% ipython --no-banner

In [1]: import numpy as np

In [2]: from numpy import linalg as LA

In [3]: np.set_printoptions(precision=1, suppress=True, linewidth=120)

In [4]: rng = np.random.default_rng(6677)

In [5]: theta = np.sort(rng.uniform(-2, 2, 19))

In [6]: m1 = np.c_[theta, theta ** 2, theta ** 3] @ np.array([[2, 2, 0, 1], [1, 0, 1, 0], [2, 0, 1, 2]])

In [7]: m1.round(1) + 0
Out[7]: 
array([[ -9.7,  -3.3,  -1.8, -10.8],
       [ -8.7,  -3.2,  -1.5,  -9.7],
       [ -7.9,  -3.1,  -1.3,  -8.8],
       [ -7.8,  -3. ,  -1.2,  -8.5],
       [ -1.9,  -1.6,   0.1,  -1.7],
       [ -1.3,  -1.2,   0.1,  -1.1],
       [ -1.3,  -1.2,   0.1,  -1.1],
       [ -0.1,  -0.1,   0. ,   0. ],
       [  0.2,   0.1,   0. ,   0.1],
       [  0.3,   0.3,   0. ,   0.2],
       [  0.5,   0.4,   0.1,   0.2],
       [  1.2,   0.9,   0.3,   0.6],
       [  1.9,   1.2,   0.5,   1. ],
       [  2.9,   1.5,   1. ,   1.6],
       [  3. ,   1.5,   1. ,   1.7],
       [  6.9,   2.3,   3. ,   4.4],
       [ 10.6,   2.8,   4.9,   7.1],
       [ 10.9,   2.9,   5.1,   7.4],
       [ 19.9,   3.7,   9.8,  14.6]])

In [8]: theta = np.radians(135)

In [9]: R = np.eye(4)

In [10]: R[0, 0] = R[2, 2] = np.cos(theta)

In [11]: R[0, 2], R[2, 0] = -np.sin(theta), np.sin(theta)

In [12]: R
Out[12]: 
array([[-0.7,  0. , -0.7,  0. ],
       [ 0. ,  1. ,  0. ,  0. ],
       [ 0.7,  0. , -0.7,  0. ],
       [ 0. ,  0. ,  0. ,  1. ]])

In [13]: A2 = m1 @ R.T

In [14]: np.abs(A2 - m1).max(axis=0)
Out[14]: array([40.9,  0. ,  3.8,  0. ])

In [15]: np.round(LA.svd(m1, compute_uv=False), 1) + 0, np.round(LA.svd(A2, compute_uv=False), 1) + 0
Out[15]: (array([43.7,  7.2,  2.9,  0. ]), array([43.7,  7.2,  2.9,  0. ]))

In [16]: A2.round(1) + 0
Out[16]: 
array([[  8.2,  -3.3,  -5.6, -10.8],
       [  7.2,  -3.2,  -5.1,  -9.7],
       [  6.5,  -3.1,  -4.7,  -8.8],
       [  6.3,  -3. ,  -4.6,  -8.5],
       [  1.2,  -1.6,  -1.4,  -1.7],
       [  0.8,  -1.2,  -1. ,  -1.1],
       [  0.8,  -1.2,  -1. ,  -1.1],
       [  0.1,  -0.1,  -0.1,   0. ],
       [ -0.1,   0.1,   0.1,   0.1],
       [ -0.3,   0.3,   0.2,   0.2],
       [ -0.4,   0.4,   0.3,   0.2],
       [ -1. ,   0.9,   0.7,   0.6],
       [ -1.7,   1.2,   1. ,   1. ],
       [ -2.7,   1.5,   1.4,   1.6],
       [ -2.9,   1.5,   1.4,   1.7],
       [ -7. ,   2.3,   2.8,   4.4],
       [-10.9,   2.8,   4. ,   7.1],
       [-11.3,   2.9,   4.2,   7.4],
       [-21. ,   3.7,   7.1,  14.6]])

In [17]: np.allclose(LA.norm(m1, axis=1), LA.norm(A2, axis=1))
Out[17]: True

In [18]: feats = np.array([[0.6, -0.7, 1.6, 0.4, -0.7, -0.5, 0.2],
    ...:     [-0.3, -0.5, 1.5, -0.4, 0.4, 0.9, 0.7],
    ...:     [1.3, -0.3, -2.4, 1.2, 0.1, 1.0, -0.1],
    ...:     [0.6, -1.3, 1.3, 0.1, 0.7, 0.8, 0.2],
    ...:     [-0.2, 1.3, 0.1, -0.8, 0.9, -0.7, -0.5],
    ...:     [0.4, 0.9, -0.1, -0.3, -0.8, -0.1, -0.2],
    ...:     [0.0, -0.2, 1.0, 1.6, 0.9, -0.1, -0.7]])

In [19]: feats[:, 5] *= 3

In [20]: feats
Out[20]: 
array([[ 0.6, -0.7,  1.6,  0.4, -0.7, -1.5,  0.2],
       [-0.3, -0.5,  1.5, -0.4,  0.4,  2.7,  0.7],
       [ 1.3, -0.3, -2.4,  1.2,  0.1,  3. , -0.1],
       [ 0.6, -1.3,  1.3,  0.1,  0.7,  2.4,  0.2],
       [-0.2,  1.3,  0.1, -0.8,  0.9, -2.1, -0.5],
       [ 0.4,  0.9, -0.1, -0.3, -0.8, -0.3, -0.2],
       [ 0. , -0.2,  1. ,  1.6,  0.9, -0.3, -0.7]])

In [21]: U, s, vt = LA.svd(m1)

In [22]: np.argmax(s[:-1] / (s[1:] + 1e-6)) + 1
Out[22]: np.int64(3)

In [23]: A2 = U[:, :3] @ np.diag(s[:3]) @ vt[:3]

In [24]: round(np.abs(m1 - A2).max(), 1)
Out[24]: np.float64(0.0)

In [25]: np.round(LA.norm(m1 - A2) / LA.norm(m1), 1)
Out[25]: np.float64(0.0)

In [26]: W1 = np.array([[2, 5, -5, 4, 0, -3],
    ...:     [0, -3, 5, 0, 1, -5],
    ...:     [4, 5, 3, 3, -2, 5],
    ...:     [-2, -1, 4, 2, -5, -5],
    ...:     [-5, -2, 0, 2, -5, -4],
    ...:     [5, -4, -4, 2, 1, 0],
    ...:     [-1, 3, -3, 3, 3, -1]])

In [27]: b = np.array([-1, -1, 1, -1, -1, 2])

In [28]: act = np.maximum(feats @ W1 + b, 0)

In [29]: (act > 0).mean(axis=0)
Out[29]: array([0.7, 0.7, 0.6, 0.7, 0.3, 0.6])

In [30]: (act > 0).astype(int)
Out[30]: 
array([[1, 1, 1, 1, 0, 1],
       [1, 0, 0, 1, 1, 1],
       [1, 0, 0, 1, 0, 0],
       [1, 1, 0, 1, 0, 1],
       [0, 1, 1, 0, 0, 0],
       [1, 1, 1, 0, 1, 1],
       [0, 1, 1, 1, 0, 0]])

In [31]: LA.matrix_rank(act)
Out[31]: np.int64(6)

In [32]: W2 = np.array([[-2, 1, 0],
    ...:     [-2, -1, -8],
    ...:     [-5, -3, -1],
    ...:     [6, 4, -4],
    ...:     [8, -3, 5],
    ...:     [6, -5, -3]])

In [33]: W1 @ W2
Out[33]: 
array([[ 17,  43, -42],
       [-41,  10,  39],
       [ -1, -17, -80],
       [-72,  35, -14],
       [-38,  40,  -5],
       [ 38,  26,  33],
       [ 47,  13, -15]])

In [34]: (act @ W2).round(6).argmax(axis=1)
Out[34]: array([0, 0, 1, 0, 2, 0, 1])

In [35]: mat = np.loadtxt("m.csv", delimiter=",")

In [36]: mat
Out[36]: 
array([[ 0.2,  9.9,  6. , -1.6,  4.2,  5.7, 14.5, 15. ,  1. ],
       [-0.6,  9.3,  5.9,  1. ,  4. ,  4.1, 16.2, 16.2,  0.1],
       [ 0.1,  9.4,  5.1, -0.5,  5.2,  3.7, 15. , 14.1,  0.7],
       [ 1.6,  8.1,  5.4, -0.3,  4.1,  6. , 14.6, 16.1, -0.9],
       [ 1.9, 11.3,  4.5, -0.2,  4.6,  4.9, 15.5, 16.5, -1.8],
       [ 0.2,  9.7,  4.8, -0.2,  3.7,  4.5, 15. , 16.2, -0.8],
       [-0.3, 10.7,  6.6, -0.1,  6. ,  4.8, 15.9, 15. ,  0. ],
       [ 0.1, 10. ,  5.3,  1. ,  5.2,  4.9, 15.6, 15.8, -0.9],
       [-0.8, 12.2,  4.7, -1.2,  5.6,  4.7, 13.3, 15. , -1.1],
       [-0.1,  9.8,  6. , -1.1,  5.9,  7.1, 15.7, 13.8, -0.8],
       [-0.3, 10.4,  5. , -0.4,  3. ,  5.8, 12.9, 13.5,  0. ],
       [ 1.5, 10.1,  5.1,  1.2,  6.5,  5.2, 14.8, 14.4, -0.6],
       [-1.4,  9.7,  3.7,  0.2,  3.8,  4. , 15.8, 13. ,  0.3],
       [ 0.7, 10.3,  5. , -0.1,  4.6,  4.4, 15.6, 16.9, -0.5],
       [-1.9,  9.7,  6.4, -0.2,  3.9,  6.4, 14.6, 15.6,  1.7],
       [-0.2,  9.8,  6. , -1.3,  3.9,  3.8, 14.7, 15.9,  0.2],
       [ 1.1,  8.3,  2.9, -1.4,  4.7,  4.3, 16.2, 14.3,  1.2],
       [ 0.1, 10. ,  5.8, -1.7,  5.9,  5.3, 13.1, 15.1,  0.7],
       [-0.1, 10.4,  5.6,  0.5,  5.8,  5.2, 15. , 15.6,  0.4],
       [-0.2, 10.5,  3.7, -0.9,  5.7,  5.3, 14.5, 14.3, -0.7],
       [ 0.4, 10.2,  5.6,  0.2,  4. ,  5.1, 15.7, 14.5,  0.1],
       [-1.2,  9.7,  5.7, -1.9,  4.6,  5.9, 16. , 14. , -0.3],
       [ 0.3, 11.5,  4.5,  0.4,  4.4,  5. , 15.2, 15.5, -0.7],
       [-2.7, 10.5,  4.4,  0.2,  6.2,  5.6, 15.1, 16.6,  0.5]])

In [37]: Xs = mat - mat.mean(axis=0)

In [38]: U, s, vt = LA.svd(Xs, full_matrices=False)

In [39]: np.round(s ** 2 / (s ** 2).sum(), 1) + 0
Out[39]: array([0.2, 0.2, 0.2, 0.1, 0.1, 0.1, 0.1, 0.1, 0. ])

In [40]: np.round(vt[0] * np.sign(vt[0, np.abs(vt[0]).argmax()]), 1) + 0
Out[40]: array([ 0.5,  0.1, -0.1,  0.4,  0. , -0.2,  0.2,  0.5, -0.4])

In [41]: LA.matrix_rank(Xs)
Out[41]: np.int64(9)

In [42]: np.round(Xs.mean(axis=0), 1) + 0
Out[42]: array([0., 0., 0., 0., 0., 0., 0., 0., 0.])
